$ ipython --no-banner

In [1]: import numpy as np

In [2]: import numpy.linalg as la

In [3]: np.set_printoptions(precision=2, suppress=True, linewidth=120)

In [4]: tidy = lambda a: np.round(a, 2) + 0

In [5]: feats = np.load("case17.npy")

In [6]: feats
Out[6]: 
array([[-21.07,  18.  , -24.  ,  14.98],
       [-10.96, -12.03, -42.96,   0.99],
       [  1.05,  -7.98,  -9.03,  -2.98],
       [  1.06,  -7.96,  -9.07,  -3.03],
       [-20.17,  10.  , -33.02,  11.98]])

In [7]: tidy(la.norm(feats) ** 2 / la.norm(feats, 2) ** 2)
Out[7]: np.float64(1.23)

In [8]: tidy(la.norm(feats, axis=1))
Out[8]: array([39.6 , 45.95, 12.46, 12.49, 41.72])

In [9]: la.norm(feats, axis=1).argmax()
Out[9]: np.int64(1)

In [10]: tidy(la.norm(feats, "nuc"))
Out[10]: np.float64(101.06)

In [11]: tidy(feats[0] @ feats[1])
Out[11]: np.float64(1060.26)

In [12]: tidy(la.norm(feats[0], 1)), tidy(la.norm(feats[0], np.inf))
Out[12]: (np.float64(78.05), np.float64(24.0))

In [13]: tidy(la.norm(feats, axis=0))
Out[13]: array([31.19, 26.38, 60.63, 19.67])

In [14]: tidy(la.norm(feats[0] - feats[1]))
Out[14]: np.float64(39.49)

In [15]: tidy(la.norm(feats, 2))
Out[15]: np.float64(68.35)

In [16]: J = np.loadtxt("run12.csv", delimiter=",")

In [17]: tidy(J)
Out[17]: 
array([[ 0.14, -0.29, -0.09, -0.16],
       [-0.29,  0.9 , -0.03, -0.06],
       [-0.09, -0.03,  0.99, -0.02],
       [-0.16, -0.06, -0.02,  0.97]])

In [18]: U, sv, vt = la.svd(J)

In [19]: V = vt[:(sv > 1e-8).sum()]

In [20]: rng = np.random.default_rng(81935)

In [21]: vec = J[3] + -3 * J[0] + rng.integers(2) * np.eye(4)[3]

In [22]: tidy(vec)
Out[22]: array([-0.59,  0.82,  0.26,  1.46])

In [23]: tidy(V.T @ V)
Out[23]: 
array([[ 0.14, -0.29, -0.09, -0.16],
       [-0.29,  0.9 , -0.03, -0.06],
       [-0.09, -0.03,  0.99, -0.02],
       [-0.16, -0.06, -0.02,  0.97]])

In [24]: tidy(np.diag(V.T @ V))
Out[24]: array([0.14, 0.9 , 0.99, 0.97])

In [25]: la.matrix_rank(np.vstack([J, vec]))
Out[25]: np.int64(3)
